% ipython --no-banner

In [1]: import numpy as np

In [2]: import numpy.linalg as la

In [3]: np.set_printoptions(precision=1, suppress=True, linewidth=200, legacy="1.25")

In [4]: J = np.load("test17.npy")

In [5]: J
Out[5]: 
array([[-0.9,  3.4,  0. ,  0.3, -1.9, -0.5,  0.3, -1.7, -2.4,  1.2,  1.7, -0.9],
       [ 3.4, -1.1, -1. ,  2.3,  1.7,  0.9,  0.4,  0.5,  1.8,  1.5,  0.3,  0.7],
       [ 0. , -1. , -0.9,  0.8,  0.6,  2.2,  0. , -1.1,  1.1,  3. , -3.2,  0.8],
       [ 0.3,  2.3,  0.8,  3.1,  1.6,  1.9,  0.5,  1.7, -0.7,  0.5, -0.3,  1.6],
       [-1.9,  1.7,  0.6,  1.6,  2.4, -1.9,  0.8, -0.4, -0.3,  0.8,  1.9, -0.2],
       [-0.5,  0.9,  2.2,  1.9, -1.9, -1.6, -1.4, -0.2, -1.9,  0. , -1.3,  0.9],
       [ 0.3,  0.4,  0. ,  0.5,  0.8, -1.4,  4.6, -0.7,  0. , -1.3, -1.4, -1.8],
       [-1.7,  0.5, -1.1,  1.7, -0.4, -0.2, -0.7,  4.1,  1.3, -1.8,  0. , -0.2],
       [-2.4,  1.8,  1.1, -0.7, -0.3, -1.9,  0. ,  1.3,  4.4,  1.4,  0.5, -0.9],
       [ 1.2,  1.5,  3. ,  0.5,  0.8,  0. , -1.3, -1.8,  1.4,  1.8,  1.2, -1.1],
       [ 1.7,  0.3, -3.2, -0.3,  1.9, -1.3, -1.4,  0. ,  0.5,  1.2,  2.8, -1.7],
       [-0.9,  0.7,  0.8,  1.6, -0.2,  0.9, -1.8, -0.2, -0.9, -1.1, -1.7,  1.5]])

In [6]: # symmetric

In [7]: np.allclose(J @ J.T, J.T @ J)
Out[7]: True

In [8]: np.trace(J)
Out[8]: 20.2

In [9]: la.determinant(J)
AttributeError: module 'numpy.linalg' has no attribute 'determinant'


In [10]: vals, vecs = la.eigh(J)

In [11]: print(la.eigvalsh(J @ J))
[ 1.   1.2  3.9  9.   9.5 16.2 35.7 37.  49.1 49.6 63.5 64.8]

In [12]: la.svd(J, compute_uv=False)
Out[12]: array([8.1, 8. , 7. , 7. , 6.1, 6. , 4. , 3.1, 3. , 2. , 1.1, 1. ])

In [13]: vals
Out[13]: array([-8.1, -4. , -3. , -2. , -1. ,  1.1,  3.1,  6. ,  6.1,  7. ,  7. ,  8. ])

In [14]: np.all(la.eigvalsh(J) > 0)
Out[14]: False

In [15]: round(la.eigvalsh(J).min(), 1)
Out[15]: -8.1

In [16]: rng = np.random.default_rng(82590)

In [17]: lab = rng.permutation(12)

In [18]: lab
Out[18]: array([11,  8, 10,  5,  3,  0,  4,  6,  9,  2,  7,  1])

In [19]: M2 = J[lab][:, lab]

In [20]: np.diag(M2)
Out[20]: array([ 1.5,  4.4,  2.8, -1.6,  3.1, -0.9,  2.4,  4.6,  1.8, -0.9,  4.1, -1.1])

In [21]: np.allclose(M2, J)
Out[21]: False

In [22]: m1 = np.arange(100).reshape(10, 10) + 5

In [23]: m1
Out[23]: 
array([[  5,   6,   7,   8,   9,  10,  11,  12,  13,  14],
       [ 15,  16,  17,  18,  19,  20,  21,  22,  23,  24],
       [ 25,  26,  27,  28,  29,  30,  31,  32,  33,  34],
       [ 35,  36,  37,  38,  39,  40,  41,  42,  43,  44],
       [ 45,  46,  47,  48,  49,  50,  51,  52,  53,  54],
       [ 55,  56,  57,  58,  59,  60,  61,  62,  63,  64],
       [ 65,  66,  67,  68,  69,  70,  71,  72,  73,  74],
       [ 75,  76,  77,  78,  79,  80,  81,  82,  83,  84],
       [ 85,  86,  87,  88,  89,  90,  91,  92,  93,  94],
       [ 95,  96,  97,  98,  99, 100, 101, 102, 103, 104]])

In [24]: x = np.array([8, -3, -5, -5, -2, 0, 6, 1, 7, -1])

In [25]: h1 = np.maximum(m1 @ x, 0)

In [26]: print(np.maximum(m1 @ (3 * x), 0))
[ 252  432  612  792  972 1152 1332 1512 1692 1872]

In [27]: print(np.tanh(m1 @ x))
[1. 1. 1. 1. 1. 1. 1. 1. 1. 1.]

In [28]: M2 = m1 + rng.integers(-2, 3, (10, 2)) @ rng.integers(-2, 3, (2, 10))

In [29]: M2
Out[29]: 
array([[  3,   5,   8,   3,   9,   7,   7,  14,  13,  14],
       [ 16,  15,  15,  19,  22,  20,  20,  24,  26,  21],
       [ 27,  26,  25,  32,  31,  32,  33,  32,  35,  32],
       [ 36,  36,  36,  40,  40,  41,  42,  42,  44,  43],
       [ 45,  46,  47,  48,  49,  50,  51,  52,  53,  54],
       [ 53,  56,  59,  54,  57,  58,  59,  62,  61,  66],
       [ 63,  68,  71,  66,  63,  70,  73,  68,  67,  80],
       [ 74,  77,  79,  77,  76,  80,  82,  80,  80,  87],
       [ 85,  86,  87,  88,  89,  90,  91,  92,  93,  94],
       [ 93,  94,  97,  92, 101,  96,  95, 106, 105, 102]])

In [30]: la.matrix_rank(M2 - m1, tol=1e-8)
Out[30]: 2

In [31]: M2 - m1
Out[31]: 
array([[-2, -1,  1, -5,  0, -3, -4,  2,  0,  0],
       [ 1, -1, -2,  1,  3,  0, -1,  2,  3, -3],
       [ 2,  0, -2,  4,  2,  2,  2,  0,  2, -2],
       [ 1,  0, -1,  2,  1,  1,  1,  0,  1, -1],
       [ 0,  0,  0,  0,  0,  0,  0,  0,  0,  0],
       [-2,  0,  2, -4, -2, -2, -2,  0, -2,  2],
       [-2,  2,  4, -2, -6,  0,  2, -4, -6,  6],
       [-1,  1,  2, -1, -3,  0,  1, -2, -3,  3],
       [ 0,  0,  0,  0,  0,  0,  0,  0,  0,  0],
       [-2, -2,  0, -6,  2, -4, -6,  4,  2, -2]])

In [32]: np.round(np.trace(la.pinv(M2) @ M2), 1)
Out[32]: 4.0

In [33]: M2 = m1 / np.sqrt((m1 ** 2).mean(axis=1, keepdims=True))

In [34]: M2[0]
Out[34]: array([0.5, 0.6, 0.7, 0.8, 0.9, 1. , 1.1, 1.2, 1.3, 1.4])

In [35]: left, sv, vt = la.svd(m1)

In [36]: print(np.argmax(sv[:-1] / (sv[1:] + 1e-6)) + 1)
2

In [37]: M2 = left[:, :2] @ np.diag(sv[:2]) @ vt[:2]

In [38]: la.matrix_rank(m1, rtol=0.05)
Out[38]: 1

In [39]: round(float(la.norm(m1 - M2) / la.norm(m1)), 1)
Out[39]: 0.0
